$ ipython --no-banner

In [1]: import numpy as np

In [2]: import numpy.linalg as la

In [3]: np.set_printoptions(suppress=True, linewidth=200)

In [4]: rng = np.random.default_rng(65538)

In [5]: data = (rng.random((4, 4)) < 0.3) + np.eye(4)

In [6]: data /= data.sum(axis=1, keepdims=True)

In [7]: data
Out[7]: 
array([[0.5, 0.5, 0. , 0. ],
       [0. , 0.5, 0.5, 0. ],
       [0. , 0. , 1. , 0. ],
       [0. , 0. , 0.5, 0.5]])

In [8]: ev, vecs = la.eig(data)

In [9]: np.round(np.sort(la.eigvals(data @ data)), 1)
Out[9]: array([0.2, 0.2, 0.2, 1. ])

In [10]: r0 = np.array([3, 1])

In [11]: np.convolve(data[2], r0)
Out[11]: array([0., 0., 3., 1., 0.])

In [12]: np.array([np.convolve(row, r0, "same") for row in data])
Out[12]: 
array([[1.5, 2. , 0.5, 0. ],
       [0. , 1.5, 2. , 0.5],
       [0. , 0. , 3. , 1. ],
       [0. , 0. , 1.5, 2. ]])

In [13]: np.cross(data[2, :3], data[0, :3])
Out[13]: array([-0.5,  0.5,  0. ])

In [14]: np.correlate(data[2], data[0], "full")
Out[14]: array([0. , 0. , 0. , 0. , 0.5, 0.5, 0. ])

In [15]: P = np.triu(np.array([[2, 2, 1, 1], [1, 2, -1, -3], [2, 0, 2, 3], [-2, -2, -2, 3]]), 1) + np.eye(4)

In [16]: Y = P @ data @ la.inv(P)

In [17]: la.matrix_rank(Y)
Out[17]: np.int64(4)

In [18]: P @ data - data @ P
Out[18]: 
array([[ 0. ,  0. ,  2.5,  1.5],
       [ 0. ,  0. , -2. , -1.5],
       [ 0. ,  0. ,  1.5, -1.5],
       [ 0. ,  0. ,  0. , -1.5]])

In [19]: round(float(la.det(Y)), 1)
Out[19]: 0.1

In [20]: z = rng.permutation(4)

In [21]: Y = data[:, z] * rng.choice([-1, 1], 4)

In [22]: Y
Out[22]: 
array([[ 0. , -0.5,  0.5, -0. ],
       [ 0. , -0.5,  0. , -0.5],
       [ 0. , -0. ,  0. , -1. ],
       [ 0.5, -0. ,  0. , -0.5]])

In [23]: left, _, VT = la.svd(data.T @ Y)

In [24]: z
Out[24]: array([3, 1, 0, 2])

In [25]: np.round(left @ VT, 1) + 0
Out[25]: 
array([[ 0.,  0.,  1.,  0.],
       [ 0., -1.,  0.,  0.],
       [ 0.,  0.,  0., -1.],
       [ 1.,  0.,  0.,  0.]])

In [26]: np.round(la.lstsq(data, Y)[0], 1) + 0
Out[26]: 
array([[ 0.,  0.,  1.,  0.],
       [ 0., -1.,  0.,  0.],
       [ 0.,  0.,  0., -1.],
       [ 1.,  0.,  0.,  0.]])

In [27]: np.einsum("ii->", data)
Out[27]: np.float64(2.5)

In [28]: round(np.einsum("ij,ji->", data, data), 1)
Out[28]: np.float64(1.8)

In [29]: np.round(la.det(data.T), 1)
Out[29]: np.float64(0.1)

In [30]: round(float(la.eigvals(data).sum().real), 1)
Out[30]: 2.5

In [31]: np.round(np.poly(data), 1)
Out[31]: array([ 1. , -2.5,  2.2, -0.9,  0.1])

In [32]: np.round(la.eigvals(data), 1)
Out[32]: array([0.5, 0.5, 0.5, 1. ])
